% python3 -q
>>> import numpy as np
>>> np.set_printoptions(suppress=True, linewidth=140)
>>> E = np.arange(12).reshape(2, 6) + -2
>>> E
array([[-2, -1,  0,  1,  2,  3],
       [ 4,  5,  6,  7,  8,  9]])
>>> blk = np.stack([E, -1 * E, E[::-1]])
>>> np.einsum("bij,cij->bc", blk, blk)
array([[ 290, -290,   74],
       [-290,  290,  -74],
       [  74,  -74,  290]])
>>> np.round(np.linalg.norm(blk, axis=(1, 2)), 2)
array([17.03, 17.03, 17.03])
>>> np.linalg.matrix_rank(blk)
array([2, 2, 2])
>>> print(blk.sum(axis=0))
[[ 4  5  6  7  8  9]
 [-2 -1  0  1  2  3]]
>>> np.linalg.matrix_rank(blk.reshape(3, -1))
np.int64(2)
>>> blk.shape
(3, 2, 6)
>>> (blk @ E.T).shape
(3, 2, 2)
>>> np.abs(E).max()
np.int64(9)
>>> np.zeros(2, 6)
Traceback (most recent call last):
  File "<python-input-13>", line 1, in <module>
    np.zeros(2, 6)
    ~~~~~~~~^^^^^^
TypeError: Cannot interpret '6' as a data type
>>> E - E[0]
array([[0, 0, 0, 0, 0, 0],
       [6, 6, 6, 6, 6, 6]])
>>> E.shape
(2, 6)
>>> print(E.sum(axis=1))
[ 3 39]
>>> np.round(np.linalg.svd(E, compute_uv=False), 2)
array([16.62,  3.7 ])
>>> mat = np.load("a.npy")
>>> print(mat)
[[-1.8 -0.7  0.4  0.8]
 [ 1.1 -0.4 -1.  -1.3]
 [ 0.3 -1.1  0.2 -0.1]
 [ 1.1 -0.6 -0.9  0.5]
 [-0.2  0.1 -0.8 -0.5]
 [-0.7 -0.9 -0.4 -0.5]]
>>> M2 = np.c_[mat[:, :1] @ np.array([[5]]), np.array([4, 3, 0, 5, 1, 1])]
>>> M2
array([[-9. ,  4. ],
       [ 5.5,  3. ],
       [ 1.5,  0. ],
       [ 5.5,  5. ],
       [-1. ,  1. ],
       [-3.5,  1. ]])
>>> np.linalg.matrix_rank(np.c_[mat, M2])
np.int64(5)
>>> print(np.round(np.linalg.lstsq(mat, M2[:, 0])[0], 2) + 0)
[5. 0. 0. 0.]
>>> np.linalg.matrix_rank(M2)
np.int64(2)
>>> blk = np.stack([mat, 3 * mat, mat[::-1]])
>>> np.round(np.linalg.norm(blk, axis=(1, 2)), 2)
array([ 3.9, 11.7,  3.9])
>>> np.round(np.einsum("bij,cij->bc", blk, blk), 2)
array([[ 15.22,  45.66,   6.56],
       [ 45.66, 136.98,  19.68],
       [  6.56,  19.68,  15.22]])
>>> np.linalg.matrix_rank(blk.reshape(3, -1))
np.int64(2)
>>> f = np.array([6, 7, -6])
>>> print(np.round(np.cross(mat[1, :3], mat[0, :3]), 2))
[-0.86  1.36 -1.49]
>>> np.round(np.convolve(mat[1], f), 2)
array([  6.6,   5.3, -15.4, -12.4,  -3.1,   7.8])
>>> np.round(np.correlate(mat[1], mat[0], "full"), 2)
array([ 0.88,  0.12, -1.73, -3.14,  0.9 ,  2.71,  2.34])
>>> x = np.array([2, -2, 1, 1])
>>> rhs = mat @ x
>>> coef, lr = np.zeros(4), 1 / np.linalg.norm(mat, 2) ** 2
>>> for i in range(200):
...     coef -= lr * mat.T @ (mat @ coef - rhs)
...     if i % 50 == 0: print(i, round(np.linalg.norm(mat @ coef - rhs), 2))
... 
0 3.24
50 0.0
100 0.0
150 0.0
>>> round(float(np.linalg.cond(mat)), 2)
2.98
>>> coef.round(2)
array([ 2., -2.,  1.,  1.])
>>> f = np.array([3, 2, 2, 0, 0]) + 0.5
>>> K = np.eye(5) - 2 * np.outer(f, f) / (f @ f)
>>> K.round(2)
array([[ 0.03, -0.69, -0.69, -0.14, -0.14],
       [-0.69,  0.5 , -0.5 , -0.1 , -0.1 ],
       [-0.69, -0.5 ,  0.5 , -0.1 , -0.1 ],
       [-0.14, -0.1 , -0.1 ,  0.98, -0.02],
       [-0.14, -0.1 , -0.1 , -0.02,  0.98]])
>>> np.round(np.linalg.norm(K, axis=0), 2)
array([1., 1., 1., 1., 1.])
>>> np.round(np.linalg.svd(K, compute_uv=False), 2)
array([1., 1., 1., 1., 1.])
>>> np.round(np.linalg.pinv(K), 2)
array([[ 0.03, -0.69, -0.69, -0.14, -0.14],
       [-0.69,  0.5 , -0.5 , -0.1 , -0.1 ],
       [-0.69, -0.5 ,  0.5 , -0.1 , -0.1 ],
       [-0.14, -0.1 , -0.1 ,  0.98, -0.02],
       [-0.14, -0.1 , -0.1 , -0.02,  0.98]])
>>> np.round(K.T @ K, 2) + 0
array([[1., 0., 0., 0., 0.],
       [0., 1., 0., 0., 0.],
       [0., 0., 1., 0., 0.],
       [0., 0., 0., 1., 0.],
       [0., 0., 0., 0., 1.]])
>>> x = np.array([-1, -1, 1, -2, 0])
>>> [p for p in range(1, 25) if np.allclose(np.linalg.matrix_power(K, p), np.eye(5))]
[2, 4, 6, 8, 10, 12, 14, 16, 18, 20, 22, 24]
>>> M2 = mat / np.linalg.norm(mat, axis=1, keepdims=True)
>>> C2 = M2 @ M2.T
>>> np.round(np.linalg.norm(M2, axis=1), 2)
array([1., 1., 1., 1., 1., 1.])
>>> C2.round(2)
array([[ 1.  , -0.73,  0.09, -0.44, -0.21,  0.48],
       [-0.73,  1.  ,  0.3 ,  0.52,  0.61,  0.24],
       [ 0.09,  0.3 ,  1.  ,  0.4 , -0.25,  0.49],
       [-0.44,  0.52,  0.4 ,  1.  ,  0.12, -0.06],
       [-0.21,  0.61, -0.25,  0.12,  1.  ,  0.49],
       [ 0.48,  0.24,  0.49, -0.06,  0.49,  1.  ]])
>>> round(float(np.degrees(np.arccos(np.clip(C2[2, 1], -1, 1)))), 2)
72.6
>>> np.round(np.kron(np.eye(2, dtype=int), K), 2)
array([[ 0.03, -0.69, -0.69, -0.14, -0.14,  0.  , -0.  , -0.  , -0.  , -0.  ],
       [-0.69,  0.5 , -0.5 , -0.1 , -0.1 , -0.  ,  0.  , -0.  , -0.  , -0.  ],
       [-0.69, -0.5 ,  0.5 , -0.1 , -0.1 , -0.  , -0.  ,  0.  , -0.  , -0.  ],
       [-0.14, -0.1 , -0.1 ,  0.98, -0.02, -0.  , -0.  , -0.  ,  0.  , -0.  ],
       [-0.14, -0.1 , -0.1 , -0.02,  0.98, -0.  , -0.  , -0.  , -0.  ,  0.  ],
       [ 0.  , -0.  , -0.  , -0.  , -0.  ,  0.03, -0.69, -0.69, -0.14, -0.14],
       [-0.  ,  0.  , -0.  , -0.  , -0.  , -0.69,  0.5 , -0.5 , -0.1 , -0.1 ],
       [-0.  , -0.  ,  0.  , -0.  , -0.  , -0.69, -0.5 ,  0.5 , -0.1 , -0.1 ],
       [-0.  , -0.  , -0.  ,  0.  , -0.  , -0.14, -0.1 , -0.1 ,  0.98, -0.02],
       [-0.  , -0.  , -0.  , -0.  ,  0.  , -0.14, -0.1 , -0.1 , -0.02,  0.98]])
>>> round(float(np.linalg.det(K.T)), 2)
-1.0
>>> x = np.array([-2, -3, 0, 3, -1])
>>> h = np.maximum(K @ x, 0)
>>> np.round(np.maximum(K @ (3 * x), 0), 2)
array([ 5.23,  0.  ,  8.02, 10.6 ,  0.  ])
>>> np.round(np.maximum(K @ x, 0) - np.maximum(-K @ x, 0), 2)
array([ 1.74, -0.33,  2.67,  3.53, -0.47])
>>> data = np.cumsum(np.array([[3, 2, -1, -3, -2],
...     [-1, -3, 1, -3, 1],
...     [-1, -1, 0, 2, 3],
...     [0, -1, -3, 2, 2],
...     [-3, -2, 0, -1, 2],
...     [2, -2, -1, -3, 1],
...     [0, 1, 1, 0, -1],
...     [-1, -3, -1, -2, -3],
...     [-1, 3, 3, 2, 2],
...     [0, 1, 2, -3, -1],
...     [0, 1, -2, -3, 3],
...     [-3, -1, 3, -1, -1],
...     [1, 0, -3, -1, -3],
...     [1, 3, 3, -1, 2],
...     [0, -2, 2, -3, 2],
...     [-3, 1, -1, 0, -2],
...     [1, -3, 3, -3, 2],
...     [2, 0, -2, 0, 1],
...     [-3, 3, 1, 2, -1],
...     [2, -1, 1, 2, -3],
...     [1, -1, 1, 0, 1],
...     [3, -1, 1, 2, 3]]), axis=0)
>>> print(data)
[[  3   2  -1  -3  -2]
 [  2  -1   0  -6  -1]
 [  1  -2   0  -4   2]
 [  1  -3  -3  -2   4]
 [ -2  -5  -3  -3   6]
 [  0  -7  -4  -6   7]
 [  0  -6  -3  -6   6]
 [ -1  -9  -4  -8   3]
 [ -2  -6  -1  -6   5]
 [ -2  -5   1  -9   4]
 [ -2  -4  -1 -12   7]
 [ -5  -5   2 -13   6]
 [ -4  -5  -1 -14   3]
 [ -3  -2   2 -15   5]
 [ -3  -4   4 -18   7]
 [ -6  -3   3 -18   5]
 [ -5  -6   6 -21   7]
 [ -3  -6   4 -21   8]
 [ -6  -3   5 -19   7]
 [ -4  -4   6 -17   4]
 [ -3  -5   7 -17   5]
 [  0  -6   8 -15   8]]
>>> z = data[:, 2] > np.median(data[:, 2])
>>> f = data[z].mean(axis=0) - data[~z].mean(axis=0)
>>> ((data - data.mean(axis=0)) @ f > 0).astype(int)
array([0, 0, 0, 0, 0, 0, 0, 0, 0, 0, 0, 1, 1, 1, 1, 1, 1, 1, 1, 1, 1, 1])
>>> f.round(2)
array([ -3.27,  -0.27,   6.27, -10.27,   2.36])
